$ python -q
>>> import numpy as np
>>> import numpy.linalg as la
>>> np.set_printoptions(precision=2, suppress=True, linewidth=140, floatmode="fixed")
>>> rng = np.random.default_rng(64352)
>>> z = rng.integers(0, 2, 13)
>>> m1 = (z[:, None] == z) * -2 + np.eye(13)
>>> m1
array([[-1.00, -2.00,  0.00, -2.00,  0.00, -2.00, -2.00,  0.00, -2.00, -2.00, -2.00,  0.00,  0.00],
       [-2.00, -1.00,  0.00, -2.00,  0.00, -2.00, -2.00,  0.00, -2.00, -2.00, -2.00,  0.00,  0.00],
       [ 0.00,  0.00, -1.00,  0.00, -2.00,  0.00,  0.00, -2.00,  0.00,  0.00,  0.00, -2.00, -2.00],
       [-2.00, -2.00,  0.00, -1.00,  0.00, -2.00, -2.00,  0.00, -2.00, -2.00, -2.00,  0.00,  0.00],
       [ 0.00,  0.00, -2.00,  0.00, -1.00,  0.00,  0.00, -2.00,  0.00,  0.00,  0.00, -2.00, -2.00],
       [-2.00, -2.00,  0.00, -2.00,  0.00, -1.00, -2.00,  0.00, -2.00, -2.00, -2.00,  0.00,  0.00],
       [-2.00, -2.00,  0.00, -2.00,  0.00, -2.00, -1.00,  0.00, -2.00, -2.00, -2.00,  0.00,  0.00],
       [ 0.00,  0.00, -2.00,  0.00, -2.00,  0.00,  0.00, -1.00,  0.00,  0.00,  0.00, -2.00, -2.00],
       [-2.00, -2.00,  0.00, -2.00,  0.00, -2.00, -2.00,  0.00, -1.00, -2.00, -2.00,  0.00,  0.00],
       [-2.00, -2.00,  0.00, -2.00,  0.00, -2.00, -2.00,  0.00, -2.00, -1.00, -2.00,  0.00,  0.00],
       [-2.00, -2.00,  0.00, -2.00,  0.00, -2.00, -2.00,  0.00, -2.00, -2.00, -1.00,  0.00,  0.00],
       [ 0.00,  0.00, -2.00,  0.00, -2.00,  0.00,  0.00, -2.00,  0.00,  0.00,  0.00, -1.00, -2.00],
       [ 0.00,  0.00, -2.00,  0.00, -2.00,  0.00,  0.00, -2.00,  0.00,  0.00,  0.00, -2.00, -1.00]])
>>> np.sort(la.eigvals(m1).real)
array([-15.00,  -9.00,   1.00,   1.00,   1.00,   1.00,   1.00,   1.00,   1.00,   1.00,   1.00,   1.00,   1.00])
>>> np.flatnonzero(la.matrix_power((m1 != 0) + (m1.T != 0) + np.eye(13), 13)[2])
array([ 2,  4,  7, 11, 12])
>>> vals, vecs = la.eigh(m1)
>>> np.unique(vals.round(6) + 0, return_counts=True)[1]
array([ 1,  1, 11])
>>> np.round(vals.sum(), 2), np.trace(m1)
(np.float64(-13.0), np.float64(-13.0))
>>> x = np.array([1, 2, -2, -2, 0, 1, 2, -1, -2, 2, 1, 0, 1])
>>> np.einsum("ij,j->i", m1, x)
array([ -9.00,  -8.00,   2.00, -12.00,   4.00,  -9.00,  -8.00,   3.00, -12.00,  -8.00,  -9.00,   4.00,   5.00])
>>> la.norm(m1 @ x) <= la.norm(m1, 2) * la.norm(x) + 1e-9
np.True_
>>> np.sign((m1 @ x).round(6))
array([-1.00, -1.00,  1.00, -1.00,  1.00, -1.00, -1.00,  1.00, -1.00, -1.00, -1.00,  1.00,  1.00])
>>> M = np.load("test4.npy")
>>> M
array([[ 1,  1,  1,  1,  1,  1,  1,  1],
       [ 1,  1,  1,  1, -1, -1, -1, -1],
       [ 1, -1, -1,  1, -1,  1,  1, -1],
       [ 1, -1,  1, -1, -1,  1, -1,  1],
       [ 1, -1, -1,  1,  1, -1, -1,  1]])
>>> r0, v = M[1], M[3]
>>> r0 @ r0
np.int64(8)
>>> p = (r0 @ v) / (r0 @ r0) * r0
>>> la.matrix_rank(np.outer(r0, v))
np.int64(1)
>>> (v - p) @ r0
np.float64(0.0)
>>> p
array([ 0.00,  0.00,  0.00,  0.00, -0.00, -0.00, -0.00, -0.00])
>>> x = np.array([6, -9, 0, 1, 2, -6, 4, 8])
>>> np.einsum("ij,j->i", M, x)
array([  6, -10,   4,  10,  28])
>>> (M * x).sum(axis=1)
array([  6, -10,   4,  10,  28])
>>> np.sign((M @ x).round(6))
array([ 1, -1,  1,  1,  1])
>>> M @ np.eye(8)[2]
array([ 1.00,  1.00, -1.00,  1.00, -1.00])
